% python3 -q
>>> import numpy as np
>>> import numpy.linalg as la
>>> np.set_printoptions(suppress=True, linewidth=100)
>>> M = np.load("case13.npy")
>>> print(M)
[[ 3  7 21  2  5]
 [ 9  4 12  5  9]
 [ 4  4 12  7  1]
 [ 0  3  9  9  0]]
>>> round(float(la.norm(M)), 2)
35.67
>>> np.count_nonzero(M)
np.int64(18)
>>> M.shape
(4, 5)
>>> np.abs(M).max()
np.int64(21)
>>> M.mean(axis=0)
array([ 4.  ,  4.5 , 13.5 ,  5.75,  3.75])
>>> M.sum(axis=0)
array([16, 18, 54, 23, 15])
>>> M[4]
Traceback (most recent call last):
  File "<python-input-11>", line 1, in <module>
    M[4]
    ~^^^
IndexError: index 4 is out of bounds for axis 0 with size 4
>>> np.round(la.svd(M, compute_uv=False), 2)
array([33.54,  9.12,  7.77,  1.93])
>>> blk = np.stack([M, -1 * M, M[::-1]])
>>> np.einsum("bij,cij->bc", blk, blk)
array([[ 1272, -1272,   936],
       [-1272,  1272,  -936],
       [  936,  -936,  1272]])
>>> (blk @ M.T).shape
(3, 4, 4)
>>> blk.shape
(3, 4, 5)
>>> la.matrix_rank(blk.reshape(3, -1))
np.int64(2)
>>> np.round(la.norm(blk, axis=(1, 2)), 2)
array([35.67, 35.67, 35.67])
>>> vec = np.array([0, 2, 5, 5, 2])
>>> h1 = np.maximum(M @ vec, 0)
>>> print(np.flatnonzero(h1 > 1e-9))
[0 1 2 3]
>>> M.T @ h1
array([1836, 2125, 6375, 2432, 1799])
>>> print(np.maximum(M @ vec, 0) - np.maximum(-M @ vec, 0))
[139 111 105  96]
>>> h1
array([139, 111, 105,  96])
>>> B = M / la.norm(M, axis=1, keepdims=True)
>>> gram = B @ B.T
>>> gram[0].round(2)
array([1.  , 0.85, 0.9 , 0.76])
>>> (gram - 2 * np.eye(4)).round(6).argmax(axis=1)
array([2, 2, 3, 2])
>>> gram.round(2)
array([[1.  , 0.85, 0.9 , 0.76],
       [0.85, 1.  , 0.86, 0.68],
       [0.9 , 0.86, 1.  , 0.93],
       [0.76, 0.68, 0.93, 1.  ]])
>>> F = np.loadtxt("x.csv", delimiter=",")
>>> F
array([[1.  , 0.5 , 0.25, 0.12, 0.06],
       [0.5 , 1.  , 0.5 , 0.25, 0.12],
       [0.25, 0.5 , 1.  , 0.5 , 0.25],
       [0.12, 0.25, 0.5 , 1.  , 0.5 ],
       [0.06, 0.12, 0.25, 0.5 , 1.  ]])
>>> rng = np.random.default_rng(4135)
>>> B = F + rng.integers(-2, 3, (5, 1)) @ rng.integers(-2, 3, (1, 5))
>>> print(B)
[[ 3.   -3.5   0.25 -1.88  2.06]
 [ 2.5  -3.    0.5  -1.75  2.12]
 [-1.75  4.5   1.    2.5  -1.75]
 [ 0.12  0.25  0.5   1.    0.5 ]
 [-0.94  2.12  0.25  1.5   0.  ]]
>>> np.round(la.svd(B - F, compute_uv=False), 2) + 0
array([9.54, 0.  , 0.  , 0.  , 0.  ])
>>> la.matrix_rank(B - F, tol=1e-8)
np.int64(1)
>>> print(B - F)
[[ 2. -4.  0. -2.  2.]
 [ 2. -4.  0. -2.  2.]
 [-2.  4.  0.  2. -2.]
 [ 0.  0.  0.  0.  0.]
 [-1.  2.  0.  1. -1.]]
>>> Uu, sv, Vt = la.svd(F, full_matrices=False)
>>> np.round(Uu.T @ F @ Vt.T, 2) + 0
array([[2.26, 0.  , 0.  , 0.  , 0.  ],
       [0.  , 1.24, 0.  , 0.  , 0.  ],
       [0.  , 0.  , 0.69, 0.  , 0.  ],
       [0.  , 0.  , 0.  , 0.45, 0.  ],
       [0.  , 0.  , 0.  , 0.  , 0.36]])
>>> np.abs(Uu[:, 0]).round(6).argmax()
np.int64(2)
>>> np.round(Uu.T @ Uu, 2) + 0
array([[1., 0., 0., 0., 0.],
       [0., 1., 0., 0., 0.],
       [0., 0., 1., 0., 0.],
       [0., 0., 0., 1., 0.],
       [0., 0., 0., 0., 1.]])
>>> evals, V = la.eig(F)
>>> round(np.prod(evals), 2)
np.float64(0.32)
>>> print(evals.round(2))
[2.26 1.24 0.69 0.45 0.36]
>>> np.round(np.sort(la.eigvals(la.inv(F))), 2)
array([0.44, 0.81, 1.45, 2.21, 2.76])
>>> np.round(np.sort(la.eigvals(F @ F)), 2)
array([0.13, 0.21, 0.48, 1.53, 5.1 ])
>>> round(la.norm(F, 2), 2)
np.float64(2.26)
>>> np.round(la.norm(F, axis=1), 2)
array([1.15, 1.26, 1.27, 1.26, 1.15])
>>> F[2] @ F[1]
np.float64(1.28)
>>> print(round(la.norm(F, 1), 2), round(float(la.norm(F, np.inf)), 2))
2.5 2.5
>>> evals, V = la.eigh(F)
>>> vec = np.array([4, 8, 3, 9, -8])
>>> np.round(la.eigvalsh(F[1:, 1:]), 2)
array([0.38, 0.54, 1.  , 2.08])
>>> np.abs(F).sum(axis=1).max(), np.round(np.abs(evals).max(), 2)
(np.float64(2.5), np.float64(2.26))
>>> feats = np.loadtxt("data.csv", delimiter=",")
>>> feats
array([[ -9.,  -8.,   2.,   6.,   9.,  -3.,   4.,   9.,   1.,  -1.,  -9.,  -6.,  -3.,  -7.],
       [  3.,  -4.,  -5.,  -8.,   0.,   3.,  -2.,  -8.,  -2.,  -8.,  -9.,   5.,   8.,  -1.],
       [  4.,   0.,  -3.,   1.,   7.,   9.,  -4.,  -9.,   5.,   6.,   9.,  -4.,   6.,   4.],
       [  0.,   7.,  -5.,   7.,   1.,   6.,   3.,  -9.,   6.,   6.,  -6.,   7.,  -6.,  -8.],
       [ -9.,  -2.,   9.,   1.,   8.,   6.,  -7.,  -8.,  -9.,   8.,  -2.,   9.,   4.,   8.],
       [  8.,  -6.,  -8.,   6.,  -8.,  -2.,   7.,  -8.,   0.,   3.,   7.,  -4.,  -7.,  -4.],
       [ -7.,   3.,   2.,   6.,   2.,  -8.,   6.,   6.,   2.,   8.,   6.,   7.,  -2.,   2.],
       [ -1.,  -3.,   8.,  -7.,  -1.,   1.,  -9.,  -9.,   6.,   4.,   2.,  -7.,  -8.,  -3.],
       [  3.,  -9.,  -7.,   8.,   5.,   0.,   6.,   7.,  -2.,  -5.,  -5.,   5.,  -2.,  -6.],
       [ -8.,   9.,  -9.,   4.,   1.,   3.,  -8.,  -3.,   5.,  -5.,   2.,  -9.,   1.,   9.],
       [ -9.,  -8.,   5.,  -7.,   3.,   0.,   7.,   0.,   1.,   7.,   2.,   7.,   9.,   9.],
       [  6., -28., -23., -34.,   9.,  12.,  -6., -31.,  -9., -41., -54.,  19.,  37., -12.]])
>>> np.unique(feats.round(6), axis=0).shape
(12, 14)
>>> r = la.matrix_rank(feats)
>>> r
np.int64(11)
>>> N = la.svd(feats)[2][r:].T
>>> la.matrix_rank(feats.T @ feats), la.matrix_rank(feats @ feats.T)
(np.int64(11), np.int64(11))
>>> [int(la.matrix_rank(np.delete(feats, i, axis=0))) for i in range(12)]
[11, 11, 10, 10, 10, 10, 10, 10, 10, 10, 10, 11]
>>> N.shape
(14, 3)
>>> [int(la.matrix_rank(feats[:i])) for i in range(1, len(feats) + 1)]
[1, 2, 3, 4, 5, 6, 7, 8, 9, 10, 11, 11]
>>> r0 = np.array([3, 0])
>>> np.convolve(feats[3], r0)
array([  0.,  21., -15.,  21.,   3.,  18.,   9., -27.,  18.,  18., -18.,  21., -18., -24.,   0.])
>>> np.correlate(feats[3], feats[2], "full")
array([   0.,   28.,   22.,  -30.,  129.,   -1.,  112.,  -79.,   70.,  184.,  -78.,  -40.,   68.,
         68.,   92., -165.,  -39.,  -35.,   31.,  117.,  -33.,  -65.,  -59.,  -14.,   52.,  -24.,
        -32.])
>>> np.polyval(r0, feats[3])
array([  0.,  21., -15.,  21.,   3.,  18.,   9., -27.,  18.,  18., -18.,  21., -18., -24.])
>>> np.cross(feats[3, :3], feats[2, :3])
array([-21., -20., -28.])
>>> B = feats / np.sqrt((feats ** 2).mean(axis=1, keepdims=True))
>>> print(la.matrix_rank(B) == la.matrix_rank(feats))
True
>>> print(np.round(la.norm(B, axis=1), 2))
[3.74 3.74 3.74 3.74 3.74 3.74 3.74 3.74 3.74 3.74 3.74 3.74]
>>> B[5].round(2)
array([ 1.31, -0.98, -1.31,  0.98, -1.31, -0.33,  1.15, -1.31,  0.  ,  0.49,  1.15, -0.66, -1.15,
       -0.66])
>>> m1 = np.loadtxt("arr.csv", delimiter=",")
>>> m1.round(2)
array([[-2.54,  7.13, -4.36,  2.97,  0.9 ,  0.07,  2.86,  0.22,  2.4 ],
       [-3.89, -2.58, -6.46, -1.16, -4.16,  0.97,  2.83,  2.92, -0.54],
       [ 4.08,  1.62,  6.79,  0.75,  3.92, -0.95, -3.09, -2.86,  0.22],
       [ 3.49,  4.  ,  5.76,  1.75,  4.42, -0.98, -2.34, -2.94,  1.01],
       [-4.15, -1.16, -6.91, -0.56, -3.79,  0.94,  3.2 ,  2.81, -0.07],
       [ 1.65, -7.89,  2.9 , -3.3 , -1.92,  0.16, -2.24,  0.47, -2.58],
       [ 2.66,  5.83,  4.35,  2.51,  4.52, -0.92, -1.47, -2.77,  1.63],
       [ 0.69,  7.91,  1.02,  3.35,  3.8 , -0.65,  0.36, -1.94,  2.42],
       [ 3.93,  2.41,  6.53,  1.09,  4.13, -0.97, -2.88, -2.91,  0.48],
       [ 0.27, -8.21,  0.59, -3.46, -3.16,  0.47, -1.16,  1.4 , -2.58],
       [ 4.29, -0.69,  7.17, -0.22,  3.14, -0.85, -3.52, -2.54, -0.51],
       [ 2.44,  6.19,  3.97,  2.66,  4.49, -0.9 , -1.24, -2.7 ,  1.76],
       [-4.28,  1.33, -7.18,  0.49, -2.87,  0.81,  3.59,  2.42,  0.71],
       [-1.34,  8.05, -2.38,  3.37,  2.23, -0.23,  2.01, -0.7 ,  2.61],
       [-2.43, -6.21, -3.95, -2.66, -4.49,  0.9 ,  1.23,  2.7 , -1.77],
       [ 1.6 ,  7.23,  2.55,  3.08,  4.25, -0.79, -0.45, -2.38,  2.15],
       [ 1.05, -8.15,  1.9 , -3.42, -2.51,  0.3 , -1.79,  0.9 , -2.62],
       [ 2.56, -7.11,  4.39, -2.96, -0.88, -0.08, -2.88, -0.24, -2.4 ],
       [ 1.32, -8.06,  2.35, -3.38, -2.25,  0.24, -2.  ,  0.71, -2.61],
       [-1.06,  8.15, -1.9 ,  3.42,  2.5 , -0.3 ,  1.79, -0.9 ,  2.62],
       [ 3.83,  2.85,  6.35,  1.27,  4.22, -0.98, -2.75, -2.93,  0.62],
       [ 1.59,  7.25,  2.52,  3.09,  4.24, -0.79, -0.44, -2.37,  2.15],
       [-3.64, -3.54, -6.02, -1.56, -4.35,  0.98,  2.51,  2.95, -0.85],
       [ 1.63, -7.91,  2.87, -3.31, -1.94,  0.16, -2.23,  0.49, -2.58],
       [-4.23,  2.28, -7.1 ,  0.89, -2.44,  0.73,  3.66,  2.2 ,  1.  ],
       [ 3.68,  3.38,  6.1 ,  1.49,  4.33, -0.98, -2.57, -2.95,  0.8 ],
       [ 4.12,  1.38,  6.86,  0.65,  3.85, -0.94, -3.15, -2.83,  0.14],
       [-1.73, -7.1 , -2.77, -3.03, -4.3 ,  0.81,  0.57,  2.44, -2.1 ],
       [ 0.46,  8.03,  0.62,  3.39,  3.66, -0.61,  0.56, -1.82,  2.47],
       [ 3.09, -6.34,  5.27, -2.62, -0.14, -0.24, -3.21, -0.72, -2.19]])
>>> B = m1 / la.norm(m1, axis=1, keepdims=True)
>>> gram = B @ B.T
>>> np.round(la.norm(B, axis=1), 2)
array([1., 1., 1., 1., 1., 1., 1., 1., 1., 1., 1., 1., 1., 1., 1., 1., 1., 1., 1., 1., 1., 1., 1.,
       1., 1., 1., 1., 1., 1., 1.])
